In [1]: import numpy as np

In [2]: np.set_printoptions(suppress=True, linewidth=200)

In [3]: other = np.array([[1, -3], [-1, 1]])

In [4]: feats = np.tile(other, (2, 2))

In [5]: feats
Out[5]: 
array([[ 1, -3,  1, -3],
       [-1,  1, -1,  1],
       [ 1, -3,  1, -3],
       [-1,  1, -1,  1]])

In [6]: other = feats / np.linalg.norm(feats, axis=1, keepdims=True)

In [7]: C2 = other @ other.T

In [8]: np.round(np.linalg.norm(other, axis=1), 2)
Out[8]: array([1., 1., 1., 1.])

In [9]: np.degrees(np.arccos(np.clip(C2[3, 1], -1, 1)))
Out[9]: np.float64(0.0)

In [10]: (C2 - 2 * np.eye(4)).round(6).argmax(axis=1)
Out[10]: array([2, 3, 0, 1])

In [11]: C2.round(2)
Out[11]: 
array([[ 1.  , -0.89,  1.  , -0.89],
       [-0.89,  1.  , -0.89,  1.  ],
       [ 1.  , -0.89,  1.  , -0.89],
       [-0.89,  1.  , -0.89,  1.  ]])

In [12]: (feats - feats.T) / 2
Out[12]: 
array([[ 0., -1.,  0., -1.],
       [ 1.,  0.,  1.,  0.],
       [ 0., -1.,  0., -1.],
       [ 1.,  0.,  1.,  0.]])

In [13]: assert feats == feats.T
---------------------------------------------------------------------------
ValueError                                Traceback (most recent call last)
Cell In[13], line 1
----> 1 assert feats == feats.T

ValueError: The truth value of an array with more than one element is ambiguous. Use a.any() or a.all()

In [14]: np.linalg.determinant(feats)
---------------------------------------------------------------------------
AttributeError                            Traceback (most recent call last)
Cell In[14], line 1
----> 1 np.linalg.determinant(feats)

AttributeError: module 'numpy.linalg' has no attribute 'determinant'

In [15]: np.round(np.abs(np.linalg.eigvals(feats)).max(), 2)
Out[15]: np.float64(5.46)

In [16]: feats @ feats
Out[16]: 
array([[  8, -12,   8, -12],
       [ -4,   8,  -4,   8],
       [  8, -12,   8, -12],
       [ -4,   8,  -4,   8]])

In [17]: np.round(np.sort(np.abs(np.linalg.eigvals(feats))), 2) + 0
Out[17]: array([0.  , 0.  , 1.46, 5.46])

In [18]: np.allclose(feats @ feats.T, feats.T @ feats)
Out[18]: False

In [19]: np.allclose(feats, feats.T)
Out[19]: False

In [20]: np.trace(feats)
Out[20]: np.int64(4)

In [21]: (feats + feats.T) / 2
Out[21]: 
array([[ 1., -2.,  1., -2.],
       [-2.,  1., -2.,  1.],
       [ 1., -2.,  1., -2.],
       [-2.,  1., -2.,  1.]])

In [22]: round(np.linalg.det(feats), 2)
Out[22]: np.float64(0.0)

In [23]: mat = np.load("layer4.npy")

In [24]: mat.round(2) + 0
Out[24]: 
array([[ 1.  , -0.03,  0.01, -0.02,  0.02,  0.03, -0.04, -0.03,  0.  ,  0.  , -0.01,  0.03,  0.  ,  0.03,  0.  ],
       [-0.03,  0.82,  0.08, -0.13,  0.13,  0.24, -0.29, -0.24, -0.03,  0.03, -0.08,  0.24, -0.03,  0.18,  0.03],
       [ 0.01,  0.08,  0.97,  0.06, -0.06, -0.1 ,  0.12,  0.1 ,  0.01, -0.01,  0.03, -0.1 ,  0.01, -0.08, -0.01],
       [-0.02, -0.13,  0.06,  0.91,  0.09,  0.17, -0.21, -0.17, -0.02,  0.02, -0.06,  0.17, -0.02,  0.13,  0.02],
       [ 0.02,  0.13, -0.06,  0.09,  0.91, -0.17,  0.21,  0.17,  0.02, -0.02,  0.06, -0.17,  0.02, -0.13, -0.02],
       [ 0.03,  0.24, -0.1 ,  0.17, -0.17,  0.7 ,  0.37,  0.3 ,  0.03, -0.03,  0.1 , -0.3 ,  0.03, -0.24, -0.03],
       [-0.04, -0.29,  0.12, -0.21,  0.21,  0.37,  0.55, -0.37, -0.04,  0.04, -0.12,  0.37, -0.04,  0.29,  0.04],
       [-0.03, -0.24,  0.1 , -0.17,  0.17,  0.3 , -0.37,  0.7 , -0.03,  0.03, -0.1 ,  0.3 , -0.03,  0.24,  0.03],
       [ 0.  , -0.03,  0.01, -0.02,  0.02,  0.03, -0.04, -0.03,  1.  ,  0.  , -0.01,  0.03,  0.  ,  0.03,  0.  ],
       [ 0.  ,  0.03, -0.01,  0.02, -0.02, -0.03,  0.04,  0.03,  0.  ,  1.  ,  0.01, -0.03,  0.  , -0.03,  0.  ],
       [-0.01, -0.08,  0.03, -0.06,  0.06,  0.1 , -0.12, -0.1 , -0.01,  0.01,  0.97,  0.1 , -0.01,  0.08,  0.01],
       [ 0.03,  0.24, -0.1 ,  0.17, -0.17, -0.3 ,  0.37,  0.3 ,  0.03, -0.03,  0.1 ,  0.7 ,  0.03, -0.24, -0.03],
       [ 0.  , -0.03,  0.01, -0.02,  0.02,  0.03, -0.04, -0.03,  0.  ,  0.  , -0.01,  0.03,  1.  ,  0.03,  0.  ],
       [ 0.03,  0.18, -0.08,  0.13, -0.13, -0.24,  0.29,  0.24,  0.03, -0.03,  0.08, -0.24,  0.03,  0.82, -0.03],
       [ 0.  ,  0.03, -0.01,  0.02, -0.02, -0.03,  0.04,  0.03,  0.  ,  0.  ,  0.01, -0.03,  0.  , -0.03,  1.  ]])

In [25]: other = np.linalg.invert(mat)
---------------------------------------------------------------------------
AttributeError                            Traceback (most recent call last)
Cell In[25], line 1
----> 1 other = np.linalg.invert(mat)

AttributeError: module 'numpy.linalg' has no attribute 'invert'

In [26]: other = np.linalg.inv(mat)

In [27]: round(float(np.linalg.slogdet(mat)[0]), 2)
Out[27]: -1.0

In [28]: O, R = np.linalg.qr(mat)

In [29]: np.round(np.abs(np.diag(R)), 2)
Out[29]: array([1., 1., 1., 1., 1., 1., 1., 1., 1., 1., 1., 1., 1., 1., 1.])

In [30]: x = np.array([3, 3, 2, 2, 2, 0, 3, 2, 3, 1, 2, 2, 1, 1, 0])

In [31]: np.round(np.sort(np.abs(np.degrees(np.angle(np.linalg.eigvals(mat))))), 2) + 0
Out[31]: array([  0.,   0.,   0.,   0.,   0.,   0.,   0.,   0.,   0.,   0.,   0.,   0.,   0.,   0., 180.])

In [32]: np.round(np.abs(np.linalg.eigvals(mat)), 2)
Out[32]: array([1., 1., 1., 1., 1., 1., 1., 1., 1., 1., 1., 1., 1., 1., 1.])

In [33]: [p for p in range(1, 25) if np.allclose(np.linalg.matrix_power(mat, p), np.eye(15))]
Out[33]: [2, 4, 6, 8, 10, 12, 14, 16, 18, 20, 22, 24]

In [34]: np.round(np.linalg.det(mat), 2)
Out[34]: np.float64(-1.0)

In [35]: E = np.loadtxt("run17.csv", delimiter=",")

In [36]: E
Out[36]: 
array([[0., 0., 0., 0., 0., 0., 0., 1., 1., 1., 0.],
       [0., 0., 1., 0., 0., 0., 0., 0., 0., 1., 0.],
       [0., 1., 0., 0., 0., 0., 1., 0., 0., 1., 0.],
       [0., 0., 0., 0., 1., 0., 1., 0., 0., 0., 1.],
       [0., 0., 0., 1., 0., 0., 0., 0., 0., 0., 0.],
       [0., 0., 0., 0., 0., 0., 0., 0., 0., 0., 1.],
       [0., 0., 1., 1., 0., 0., 0., 0., 1., 0., 0.],
       [1., 0., 0., 0., 0., 0., 0., 0., 0., 0., 0.],
       [1., 0., 0., 0., 0., 0., 1., 0., 0., 0., 0.],
       [1., 1., 1., 0., 0., 0., 0., 0., 0., 0., 0.],
       [0., 0., 0., 1., 0., 1., 0., 0., 0., 0., 0.]])

In [37]: # symmetric

In [38]: w, evecs = np.linalg.eigh(E)

In [39]: round(float(w.sum()), 2), np.trace(E)
Out[39]: (0.0, np.float64(0.0))

In [40]: np.round(evecs.T @ E @ evecs, 2) + 0
Out[40]: 
array([[-2.15,  0.  ,  0.  ,  0.  ,  0.  ,  0.  ,  0.  ,  0.  ,  0.  ,  0.  ,  0.  ],
       [ 0.  , -1.87,  0.  ,  0.  ,  0.  ,  0.  ,  0.  ,  0.  ,  0.  ,  0.  ,  0.  ],
       [ 0.  ,  0.  , -1.38,  0.  ,  0.  ,  0.  ,  0.  ,  0.  ,  0.  ,  0.  ,  0.  ],
       [ 0.  ,  0.  ,  0.  , -0.86,  0.  ,  0.  ,  0.  ,  0.  ,  0.  ,  0.  ,  0.  ],
       [ 0.  ,  0.  ,  0.  ,  0.  , -0.63,  0.  ,  0.  ,  0.  ,  0.  ,  0.  ,  0.  ],
       [ 0.  ,  0.  ,  0.  ,  0.  ,  0.  , -0.23,  0.  ,  0.  ,  0.  ,  0.  ,  0.  ],
       [ 0.  ,  0.  ,  0.  ,  0.  ,  0.  ,  0.  ,  0.49,  0.  ,  0.  ,  0.  ,  0.  ],
       [ 0.  ,  0.  ,  0.  ,  0.  ,  0.  ,  0.  ,  0.  ,  0.94,  0.  ,  0.  ,  0.  ],
       [ 0.  ,  0.  ,  0.  ,  0.  ,  0.  ,  0.  ,  0.  ,  0.  ,  1.32,  0.  ,  0.  ],
       [ 0.  ,  0.  ,  0.  ,  0.  ,  0.  ,  0.  ,  0.  ,  0.  ,  0.  ,  1.82,  0.  ],
       [ 0.  ,  0.  ,  0.  ,  0.  ,  0.  ,  0.  ,  0.  ,  0.  ,  0.  ,  0.  ,  2.56]])

In [41]: np.abs(evecs[:, -1]).round(6).argmax()
Out[41]: np.int64(2)

In [42]: np.unique(w.round(6) + 0, return_counts=True)[1]
Out[42]: array([1, 1, 1, 1, 1, 1, 1, 1, 1, 1, 1])

In [43]: w.round(2)
Out[43]: array([-2.15, -1.87, -1.38, -0.86, -0.63, -0.23,  0.49,  0.94,  1.32,  1.82,  2.56])

In [44]: np.round(np.linalg.eigvalsh(E @ E), 2)
Out[44]: array([0.05, 0.24, 0.4 , 0.75, 0.89, 1.74, 1.91, 3.33, 3.5 , 4.63, 6.55])

In [45]: (w > 1e-8).sum(), (w < -1e-8).sum()
Out[45]: (np.int64(5), np.int64(6))

In [46]: np.round(np.linalg.svd(E, compute_uv=False), 2)
Out[46]: array([2.56, 2.15, 1.87, 1.82, 1.38, 1.32, 0.94, 0.86, 0.63, 0.49, 0.23])

In [47]: np.round(evecs @ np.diag(w) @ evecs.T, 2) + 0
Out[47]: 
array([[0., 0., 0., 0., 0., 0., 0., 1., 1., 1., 0.],
       [0., 0., 1., 0., 0., 0., 0., 0., 0., 1., 0.],
       [0., 1., 0., 0., 0., 0., 1., 0., 0., 1., 0.],
       [0., 0., 0., 0., 1., 0., 1., 0., 0., 0., 1.],
       [0., 0., 0., 1., 0., 0., 0., 0., 0., 0., 0.],
       [0., 0., 0., 0., 0., 0., 0., 0., 0., 0., 1.],
       [0., 0., 1., 1., 0., 0., 0., 0., 1., 0., 0.],
       [1., 0., 0., 0., 0., 0., 0., 0., 0., 0., 0.],
       [1., 0., 0., 0., 0., 0., 1., 0., 0., 0., 0.],
       [1., 1., 1., 0., 0., 0., 0., 0., 0., 0., 0.],
       [0., 0., 0., 1., 0., 1., 0., 0., 0., 0., 0.]])
